% python3 -q
>>> import numpy as np
>>> np.set_printoptions(suppress=True, linewidth=100)
>>> B = np.array([[3, 2, 3, 1, 1], [2, 3, 2, 3, 0]])
>>> E = B.T @ B
>>> E
array([[13, 12, 13,  9,  3],
       [12, 13, 12, 11,  2],
       [13, 12, 13,  9,  3],
       [ 9, 11,  9, 10,  1],
       [ 3,  2,  3,  1,  1]])
>>> round(float(np.linalg.eigvals(E).sum().real), 3)
50.0
>>> np.einsum("ii->", E)
np.int64(50)
>>> np.round(np.linalg.eigvals(E), 3) + 0
array([46.024,  0.   ,  3.976,  0.   ,  0.   ])
>>> f = np.array([4, 3, 1, 0, 4, 2])
>>> v = np.array([-2, 2, -1, 0, 1])
>>> A = np.outer(f, v)
>>> A
array([[-8,  8, -4,  0,  4],
       [-6,  6, -3,  0,  3],
       [-2,  2, -1,  0,  1],
       [ 0,  0,  0,  0,  0],
       [-8,  8, -4,  0,  4],
       [-4,  4, -2,  0,  2]])
>>> theta = np.radians(180)
>>> R = np.eye(5)
>>> R[4, 4] = R[1, 1] = np.cos(theta)
>>> R[4, 1], R[1, 4] = -np.sin(theta), np.sin(theta)
>>> R.round(3) + 0
array([[ 1.,  0.,  0.,  0.,  0.],
       [ 0., -1.,  0.,  0.,  0.],
       [ 0.,  0.,  1.,  0.,  0.],
       [ 0.,  0.,  0.,  1.,  0.],
       [ 0.,  0.,  0.,  0., -1.]])
>>> B = A @ R.T
>>> B.round(3)
array([[-8., -8., -4.,  0., -4.],
       [-6., -6., -3.,  0., -3.],
       [-2., -2., -1.,  0., -1.],
       [ 0.,  0.,  0.,  0.,  0.],
       [-8., -8., -4.,  0., -4.],
       [-4., -4., -2.,  0., -2.]])
>>> np.abs(B - A).max(axis=0)
array([ 0., 16.,  0.,  0.,  8.])
